In [1]: import numpy as np

In [2]: from numpy import linalg as LA

In [3]: np.set_printoptions(precision=1, suppress=True, linewidth=140)

In [4]: r0 = np.array([3, 0, 4]) + 0.5

In [5]: m1 = np.eye(3) - 2 * np.outer(r0, r0) / (r0 @ r0)

In [6]: m1
Out[6]: 
array([[ 0.3, -0.1, -1. ],
       [-0.1,  1. , -0.1],
       [-1. , -0.1, -0.2]])

In [7]: np.round(m1 @ m1.T, 1) + 0
Out[7]: 
array([[1., 0., 0.],
       [0., 1., 0.],
       [0., 0., 1.]])

In [8]: LA.svd(m1, compute_uv=False)
Out[8]: array([1., 1., 1.])

In [9]: LA.norm(m1, axis=0)
Out[9]: array([1., 1., 1.])

In [10]: G = m1.T @ m1

In [11]: G.round(1) + 0
Out[11]: 
array([[1., 0., 0.],
       [0., 1., 0.],
       [0., 0., 1.]])

In [12]: LA.matrix_rank(G)
Out[12]: np.int64(3)

In [13]: np.all(LA.eigvalsh(m1) > 0)
Out[13]: np.False_

In [14]: A = np.load("test1.npy")

In [15]: A
Out[15]: 
array([[ 1., -3.,  0.],
       [-3., -2., -3.],
       [ 0., -3.,  0.]])

In [16]: rng = np.random.default_rng(452)

In [17]: lab = rng.permutation(3)

In [18]: lab
Out[18]: array([2, 1, 0])

In [19]: A2 = A[lab][:, lab]

In [20]: np.trace(A2)
Out[20]: np.float64(-1.0)

In [21]: np.allclose(A2, A)
Out[21]: False

In [22]: ang = np.radians(90)

In [23]: r_ = np.eye(3)

In [24]: r_[2, 2] = r_[1, 1] = np.cos(ang)

In [25]: r_[2, 1], r_[1, 2] = -np.sin(ang), np.sin(ang)

In [26]: r_.round(1) + 0
Out[26]: 
array([[ 1.,  0.,  0.],
       [ 0.,  0.,  1.],
       [ 0., -1.,  0.]])

In [27]: A2 = A @ r_.T

In [28]: LA.svd(A, compute_uv=False), LA.svd(A2, compute_uv=False)
Out[28]: (array([5.2, 3.7, 0.5]), array([5.2, 3.7, 0.5]))

In [29]: np.allclose(LA.norm(A, axis=1), LA.norm(A2, axis=1))
Out[29]: True

In [30]: round(LA.eigvalsh(A).min(), 1)
Out[30]: np.float64(-5.2)

In [31]: [round(float(LA.det(A[:i, :i])), 2) + 0 for i in range(1, 4)]
Out[31]: [1.0, -11.0, -9.0]

In [32]: A2 = LA.inv(A)

In [33]: np.allclose(A2, A.T)
Out[33]: False

In [34]: (np.abs(A2) > 1e-9).astype(int)
Out[34]: 
array([[1, 0, 1],
       [0, 0, 1],
       [1, 1, 1]])

In [35]: np.round(A @ A2, 1) + 0
Out[35]: 
array([[1., 0., 0.],
       [0., 1., 0.],
       [0., 0., 1.]])

In [36]: np.round(LA.det(A) * LA.det(A2), 1)
Out[36]: np.float64(1.0)

In [37]: vec = np.array([3, 1, -3])

In [38]: rhs = A @ vec

In [39]: rhs
Out[39]: array([ 0., -2., -3.])

In [40]: np.round(LA.solve(A, A[:, 1]), 1) + 0
Out[40]: array([0., 1., 0.])

In [41]: LA.solve(A, 4 * rhs)
Out[41]: array([ 12.,   4., -12.])

In [42]: M = np.array([[1.0, 0.0, 0.0], [0.0, 1.0, 0.0], [0.0, 0.0, 1.0]])

In [43]: vec = np.array([-1, -5, -4])

In [44]: (vec - M @ vec) @ (M @ vec)
Out[44]: np.float64(0.0)

In [45]: M @ M @ vec
Out[45]: array([-1., -5., -4.])

In [46]: data = np.array([[-0.7, -1.4, -1.7, 0.6], [-0.6, -1.4, -1.8, 0.5]])

In [47]: data
Out[47]: 
array([[-0.7, -1.4, -1.7,  0.6],
       [-0.6, -1.4, -1.8,  0.5]])

In [48]: [round(float(x), 1) for x in LA.svd(data, compute_uv=False)[:3]]
Out[48]: [3.4, 0.1]

In [49]: Uu, sv, VT = LA.svd(data)

In [50]: sv
Out[50]: array([3.4, 0.1])

In [51]: A2 = Uu[:, :1] @ np.diag(sv[:1]) @ VT[:1]

In [52]: LA.matrix_rank(data, rtol=0.05)
Out[52]: np.int64(1)

In [53]: round(float(np.abs(data - A2).max()), 1)
Out[53]: 0.1

In [54]: A2
Out[54]: 
array([[-0.6, -1.4, -1.7,  0.5],
       [-0.7, -1.4, -1.8,  0.6]])

In [55]: LA.lstsq(A2[:-1].T, A2[-1])[2]
Out[55]: np.int32(1)

In [56]: np.round(np.trace(LA.pinv(A2) @ A2), 1)
Out[56]: np.float64(1.0)

In [57]: np.allclose(A2[:-1].T @ LA.lstsq(A2[:-1].T, A2[-1])[0], A2[-1])
Out[57]: True

In [58]: np.unique(A2.round(6), axis=0).shape
Out[58]: (2, 4)

In [59]: A2 @ LA.pinv(A2) @ A2
Out[59]: 
array([[-0.6, -1.4, -1.7,  0.5],
       [-0.7, -1.4, -1.8,  0.6]])
